$ python3 -q
>>> import numpy as np
>>> from numpy import linalg as LA
>>> np.set_printoptions(precision=3, suppress=True, linewidth=160)
>>> def rnd(a):
...     return np.round(a, 3) + 0
... 
>>> arr = -3 * np.eye(3) + np.ones((3, 3))
>>> arr
array([[-2.,  1.,  1.],
       [ 1., -2.,  1.],
       [ 1.,  1., -2.]])
>>> U, sig, Vt = LA.svd(arr)
>>> vecs = Vt[:(sig > 1e-8).sum()]
>>> rng = np.random.default_rng(55)
>>> vec = arr[2] + 4 * arr[1] + rng.integers(2) * np.eye(3)[2]
>>> vec
array([ 5., -7.,  3.])
>>> rnd(np.diag(vecs.T @ vecs))
array([0.667, 0.667, 0.667])
>>> rnd(LA.norm(vec - vecs.T @ vecs @ vec))
np.float64(0.577)
>>> lab = rng.permutation(3)
>>> lab
array([2, 0, 1])
>>> M2 = arr[lab][:, lab]
>>> np.trace(M2)
np.float64(-6.0)
>>> rnd(LA.det(M2)), rnd(LA.det(arr[lab]))
(np.float64(0.0), np.float64(0.0))
>>> M2
array([[-2.,  1.,  1.],
       [ 1., -2.,  1.],
       [ 1.,  1., -2.]])
>>> M2 = np.array([[0, 6], [7, 4], [5, 8], [9, 3], [2, 7], [4, 6], [6, 2]])
>>> C = np.array([[2, 2, 1, 1, 1], [1, 3, 3, 1, 0]])
>>> X = M2 @ C
>>> X
array([[ 6, 18, 18,  6,  0],
       [18, 26, 19, 11,  7],
       [18, 34, 29, 13,  5],
       [21, 27, 18, 12,  9],
       [11, 25, 23,  9,  2],
       [14, 26, 22, 10,  4],
       [14, 18, 12,  8,  6]])
>>> f = np.array([5, 5])
>>> np.array([np.convolve(row, f, "same") for row in X])
array([[ 30, 120, 180, 120,  30],
       [ 90, 220, 225, 150,  90],
       [ 90, 260, 315, 210,  90],
       [105, 240, 225, 150, 105],
       [ 55, 180, 240, 160,  55],
       [ 70, 200, 240, 160,  70],
       [ 70, 160, 150, 100,  70]])
>>> np.convolve(X[2], f)
array([ 90, 260, 315, 210,  90,  25])
>>> np.polyval(f, X[2])
array([ 95, 175, 150,  70,  30])
>>> np.correlate(X[2], X[3], "full")
array([ 162,  522,  993, 1563, 2019, 1791, 1050,  408,  105])
>>> rnd(LA.norm(X, 2) / LA.norm(X))
np.float64(0.991)
>>> lab = rng.integers(0, 3, 5)
>>> mat = np.array([[5, 0, 7, 8, 9],
...     [2, 5, 6, 9, 1],
...     [2, 5, 7, 0, 1],
...     [8, 4, 0, 7, 6],
...     [6, 8, 3, 7, 2]]) * (lab[:, None] == lab)
>>> mat
array([[5, 0, 0, 8, 0],
       [0, 5, 6, 0, 1],
       [0, 5, 7, 0, 1],
       [8, 0, 0, 7, 0],
       [0, 8, 3, 0, 2]])
>>> rnd(LA.norm(mat) ** 2 / LA.norm(mat, 2) ** 2)
np.float64(2.092)
>>> rnd(LA.norm(mat, 1)), rnd(LA.norm(mat, np.inf))
(np.float64(18.0), np.float64(15.0))
>>> rnd(LA.norm(mat[0] - mat[4]))
np.float64(12.884)
>>> rnd(LA.norm(mat, "nuc"))
np.float64(34.151)
>>> LA.norm(mat, axis=1).argmax()
np.int64(3)
>>> O = mat.astype(float).copy()
>>> for j in range(5):
...     O[:, j] -= O[:, :j] @ (O[:, :j].T @ O[:, j])
...     O[:, j] /= LA.norm(O[:, j])
... 
>>> rnd(O.T @ O)
array([[1., 0., 0., 0., 0.],
       [0., 1., 0., 0., 0.],
       [0., 0., 1., 0., 0.],
       [0., 0., 0., 1., 0.],
       [0., 0., 0., 0., 1.]])
>>> rnd(O.T @ mat)
array([[ 9.434,  0.   ,  0.   , 10.176,  0.   ],
       [ 0.   , 10.677,  8.336,  0.   ,  2.435],
       [ 0.   ,  0.   ,  4.952,  0.   , -0.262],
       [ 0.   ,  0.   ,  0.   ,  3.074,  0.   ],
       [ 0.   ,  0.   ,  0.   ,  0.   ,  0.038]])
>>> A = np.load("w.npy")
>>> rnd(A)
array([[ -5.935,   0.947,  -7.293,  -7.293, -12.818, -21.878],
       [ -5.588,   0.766,  -6.832,  -6.832, -11.941, -20.495],
       [ -4.362,   0.124,  -5.195,  -5.195,  -8.849, -15.584],
       [ -3.356,  -0.396,  -3.836,  -3.836,  -6.317, -11.507],
       [ -3.341,  -0.404,  -3.814,  -3.814,  -6.278, -11.443],
       [ -3.256,  -0.446,  -3.699,  -3.699,  -6.066, -11.098],
       [ -3.148,  -0.5  ,  -3.552,  -3.552,  -5.795, -10.656],
       [ -2.626,  -0.748,  -2.844,  -2.844,  -4.504,  -8.533],
       [ -1.483,  -1.119,  -1.326,  -1.326,  -1.848,  -3.979],
       [ -1.206,  -1.114,  -0.988,  -0.988,  -1.298,  -2.963],
       [ -1.14 ,  -1.102,  -0.911,  -0.911,  -1.177,  -2.732],
       [ -0.954,  -1.04 ,  -0.705,  -0.705,  -0.867,  -2.116],
       [ -0.589,  -0.774,  -0.367,  -0.367,  -0.404,  -1.102],
       [ -0.253,  -0.366,  -0.137,  -0.137,  -0.139,  -0.41 ],
       [ -0.061,  -0.091,  -0.031,  -0.031,  -0.031,  -0.093],
       [  0.033,   0.05 ,   0.017,   0.017,   0.017,   0.05 ],
       [  0.036,   0.054,   0.018,   0.018,   0.018,   0.053],
       [  0.176,   0.267,   0.085,   0.085,   0.085,   0.254],
       [  0.296,   0.45 ,   0.14 ,   0.14 ,   0.143,   0.42 ],
       [  0.824,   1.235,   0.374,   0.374,   0.412,   1.123],
       [  0.894,   1.336,   0.406,   0.406,   0.452,   1.217],
       [  2.131,   2.958,   0.992,   0.992,   1.304,   2.975],
       [  3.07 ,   4.031,   1.482,   1.482,   2.108,   4.446],
       [  3.894,   4.893,   1.939,   1.939,   2.894,   5.818],
       [  5.877,   6.754,   3.117,   3.117,   5.   ,   9.352],
       [  7.521,   8.134,   4.155,   4.155,   6.908,  12.465],
       [ 11.649,  11.188,   6.92 ,   6.92 ,  12.109,  20.76 ],
       [ 11.965,  11.405,   7.14 ,   7.14 ,  12.526,  21.419]])
>>> rank = LA.matrix_rank(A)
>>> rank
np.int64(3)
>>> null = LA.svd(A)[2][rank:].T
>>> [int(LA.matrix_rank(A[:i])) for i in range(1, len(A) + 1)]
[1, 2, 3, 3, 3, 3, 3, 3, 3, 3, 3, 3, 3, 3, 3, 3, 3, 3, 3, 3, 3, 3, 3, 3, 3, 3, 3, 3]
>>> [int(LA.matrix_rank(np.delete(A, i, axis=0))) for i in range(28)]
[3, 3, 3, 3, 3, 3, 3, 3, 3, 3, 3, 3, 3, 3, 3, 3, 3, 3, 3, 3, 3, 3, 3, 3, 3, 3, 3, 3]
